$ python3 -q
>>> import numpy as np
>>> from numpy import linalg as LA
>>> np.set_printoptions(precision=2, suppress=True, linewidth=160, sign=" ")
>>> def rnd(a):
...     return np.round(a, 2) + 0
... 
>>> K = np.load("mat.npy")
>>> K
array([[ -1.08,  -4.38,  -0.22,   5.61,   1.25,  10.12,  -7.67,   2.54,  -2.72,   6.15,  -5.38,  -0.33, -10.52],
       [  4.12,   7.19, -14.16,   7.19, -16.11,  -0.95, -15.9 ,   8.74,  23.13,   5.25,  -6.58,  -1.04,  13.64],
       [ -2.18,  -4.9 ,   1.39,   6.61,   0.6 ,   9.6 ,  -4.93,   2.22,  -5.03,   8.81,  -5.93,   1.99,  -9.13],
       [  3.45,   9.57, -12.38,   8.93, -15.28,  -2.61, -18.29,   7.97,  21.53,   5.07,  -5.95,   0.13,  10.27],
       [  4.9 ,   8.35, -13.48,   8.05, -17.32,  -3.37, -15.56,   5.3 ,  21.93,   6.52,  -7.55,  -0.33,  11.52],
       [ -1.07,  -2.7 ,   2.37,   5.71,   0.9 ,   8.52,  -6.82,   3.2 ,  -3.63,   6.8 ,  -5.85,   0.44, -10.63],
       [  1.36,   9.38, -12.92,   9.03, -16.01,  -3.06, -18.32,   7.73,  23.58,   5.37,  -7.19,   3.21,  12.7 ],
       [ -0.04,  -2.17,   0.3 ,   6.88,   1.91,   8.58,  -7.42,   1.71,  -3.66,   7.13,  -6.11,  -0.33, -10.55],
       [ -1.79,  -3.71,   2.52,   6.1 ,   3.22,   9.74,  -6.09,   4.19,  -4.14,   6.72,  -4.25,   0.04,  -9.54],
       [  2.87,   7.91, -13.39,   6.03, -16.48,  -1.63, -18.43,   7.22,  22.41,   5.13,  -6.4 ,  -0.36,  10.43],
       [  2.99,   6.77, -15.16,   8.42, -15.93,  -2.53, -18.56,  11.46,  22.93,   3.79,  -5.68,   1.46,  12.  ],
       [ -0.01,  -3.4 ,   1.01,   5.65,   1.4 ,  10.52,  -5.35,   3.  ,  -3.73,   7.67,  -4.57,  -0.55, -10.17],
       [ -1.42,  -2.95,   0.79,   5.49,   2.36,   9.83,  -6.48,   4.49,  -3.97,   7.12,  -4.42,  -1.2 , -11.65],
       [  4.99,   6.89, -14.08,   8.95, -18.24,  -1.71, -17.96,   7.97,  21.87,   5.63,  -5.47,  -0.11,  12.78],
       [  2.03,   7.33, -12.48,   7.8 , -15.34,  -0.43, -16.17,   7.55,  22.24,   6.1 ,  -5.71,   0.09,  13.7 ],
       [ -1.14,  -3.48,   1.17,   5.57,   2.36,   9.83,  -6.06,   2.27,  -4.52,   8.38,  -3.95,   1.59,  -8.58]])
>>> B = np.c_[K[:, :8] @ np.array([[2, 3, -1, 3, 2, -1, 0, 3],
...     [2, -3, 3, -1, 1, -3, -3, -3],
...     [-3, -2, -1, 0, -3, 0, -1, -3],
...     [3, -2, 3, -1, -1, -1, -3, 3],
...     [-3, -1, 3, -2, 1, 2, -2, 1],
...     [-3, -3, -1, 1, 0, 0, 3, 3],
...     [-1, -1, 2, -2, 1, -2, 2, -1],
...     [3, -1, 3, 0, -1, -1, -3, -3]]), np.array([-3, -1, -3, -2, -2, 1, 0, 2, 0, 1, 2, -3, 0, 0, 2, -2])]
>>> rnd(B)
array([[-12.25, -27.36,  -9.1 ,  18.49, -20.45,  23.91,   1.43,  59.05,  -3.  ],
       [179.97,  30.85,   0.22,  61.05,   9.97, -42.04, -57.63,  25.56,  -1.  ],
       [-17.51, -34.53,  -5.08,  10.01, -26.59,  19.11,   4.56,  51.49,  -3.  ],
       [185.84,  21.97,   8.53,  56.38,   3.14, -43.04, -80.88,  16.84,  -2.  ],
       [184.62,  38.2 ,  -6.03,  60.69,  12.36, -46.82, -58.21,  26.47,  -2.  ],
       [ -9.36, -34.11,  -2.13,  14.14, -26.78,  15.7 , -10.88,  38.59,   1.  ],
       [186.05,  19.5 ,   8.37,  51.27,  -0.23, -41.64, -79.3 ,  11.73,   0.  ],
       [ -3.6 , -29.91,   1.31,  14.77, -17.25,  16.62, -12.48,  56.07,   2.  ],
       [-20.48, -42.02,   6.75,   7.72, -28.01,  21.25, -11.66,  42.46,   0.  ],
       [174.24,  32.18, -10.67,  62.86,   5.66, -35.95, -58.88,  18.54,   1.  ],
       [198.58,  32.76,   9.74,  60.23,   3.86, -37.92, -77.64,  20.06,   2.  ],
       [-14.31, -33.76,  -2.27,  16.14, -19.05,  15.06,   1.3 ,  53.4 ,  -3.  ],
       [-11.26, -37.83,   6.01,  11.27, -22.26,  17.97, -10.07,  43.55,   0.  ],
       [194.57,  37.92,  -8.41,  69.82,   5.99, -43.14, -61.92,  34.07,   0.  ],
       [165.69,  18.71,   0.56,  53.55,   1.97, -37.71, -58.51,  21.83,   2.  ],
       [-19.74, -34.52,  -1.82,  11.72, -20.81,  20.58,  -1.6 ,  51.32,  -2.  ]])
>>> LA.matrix_rank(B)
np.int64(9)
